% python3 -q
>>> import numpy as np
>>> np.set_printoptions(precision=2, suppress=True, linewidth=140)
>>> F = np.load("m.npy")
>>> print(F)
[[ 2  3  1  1  4  1]
 [ 4  5  3  3  6  3]
 [-2 -1 -3 -3  0 -3]
 [-1  0 -2 -2  1 -2]
 [-3 -2 -4 -4 -1 -4]
 [-2 -1 -3 -3  0 -3]]
>>> # rank 2
>>> print(np.round(np.sort(np.abs(np.linalg.eigvals(F))), 2) + 0)
[0.   0.   0.   0.   3.36 5.36]
>>> print(np.allclose(F @ F.T, F.T @ F))
False
>>> np.linalg.determinant(F)
Traceback (most recent call last):
  File "<python-input-7>", line 1, in <module>
    np.linalg.determinant(F)
    ^^^^^^^^^^^^^^^^^^^^^
AttributeError: module 'numpy.linalg' has no attribute 'determinant'
>>> assert F == F.T
Traceback (most recent call last):
  File "<python-input-8>", line 1, in <module>
    assert F == F.T
           ^^^^^^^^
ValueError: The truth value of an array with more than one element is ambiguous. Use a.any() or a.all()
>>> F.inv()
Traceback (most recent call last):
  File "<python-input-9>", line 1, in <module>
    F.inv()
    ^^^^^
AttributeError: 'numpy.ndarray' object has no attribute 'inv'
>>> print((F + F.T) / 2)
[[ 2.   3.5 -0.5  0.   0.5 -0.5]
 [ 3.5  5.   1.   1.5  2.   1. ]
 [-0.5  1.  -3.  -2.5 -2.  -3. ]
 [ 0.   1.5 -2.5 -2.  -1.5 -2.5]
 [ 0.5  2.  -2.  -1.5 -1.  -2. ]
 [-0.5  1.  -3.  -2.5 -2.  -3. ]]
>>> print(round(float(np.abs(np.linalg.eigvals(F)).max()), 2))
5.36
>>> print(np.trace(F))
-2
>>> print(np.linalg.matrix_power(F, 2))
[[ -1  11 -13 -13  23 -13]
 [ -5  19 -29 -29  43 -29]
 [  7  -5  19  19 -17  19]
 [  5  -1  11  11  -7  11]
 [  9  -9  27  27 -27  27]
 [  7  -5  19  19 -17  19]]
>>> E = np.load("x.npy")
>>> print(E)
[[4. 0. 0. 0.]
 [0. 4. 3. 3.]
 [0. 3. 4. 3.]
 [0. 3. 3. 4.]]
>>> ev, vecs = np.linalg.eig(E)
>>> print(ev)
[ 1. 10.  1.  4.]
>>> print(np.round(E @ vecs[:, 0] - ev[0] * vecs[:, 0], 2) + 0)
[0. 0. 0. 0.]
>>> print(round(np.prod(ev), 2))
40.0
>>> print(np.sort(np.linalg.eigvals(E @ E)))
[  1.   1.  16. 100.]
>>> x0 = np.ones(4)
>>> for _ in range(5):
...     x0 = E @ x0
...     x0 /= np.linalg.norm(x0)
...     print(round(x0 @ E @ x0, 2))
... 
9.7
9.95
9.99
10.0
10.0
>>> print(x0)
[0.01 0.58 0.58 0.58]
>>> print(np.round(np.linalg.eigvalsh(E)[-1], 2))
10.0
>>> A = np.load("case4.npy")
>>> print(A)
[[ 0. -1.  0.  0.  2.]
 [-1.  0.  0.  0.  0.]
 [ 0.  0.  0.  0.  0.]
 [ 0.  0.  0.  0.  0.]
 [ 2.  0.  0.  0.  0.]]
>>> U, s, vt = np.linalg.svd(A)
>>> print(np.argmax(s[:-1] / (s[1:] + 1e-6)) + 1)
2
>>> print(s.round(2) + 0)
[2.24 2.24 0.   0.   0.  ]
>>> Y = U[:, :2] @ np.diag(s[:2]) @ vt[:2]
>>> print(np.linalg.matrix_rank(Y))
2
>>> print(round(np.linalg.norm(A - Y) / np.linalg.norm(A), 2))
0.0
>>> print(np.linalg.matrix_rank(A, rtol=0.05))
2
>>> print(Y.round(2) + 0)
[[ 0. -1.  0.  0.  2.]
 [-1.  0.  0.  0.  0.]
 [ 0.  0.  0.  0.  0.]
 [ 0.  0.  0.  0.  0.]
 [ 2.  0.  0.  0.  0.]]
>>> rank = np.linalg.matrix_rank(A)
>>> print(rank)
2
>>> N = np.linalg.svd(A)[2][rank:].T
>>> print(np.linalg.matrix_rank(A.T @ A), np.linalg.matrix_rank(A @ A.T))
2 2
>>> print([int(np.linalg.matrix_rank(np.delete(A, i, axis=0))) for i in range(5)])
[1, 2, 2, 2, 2]
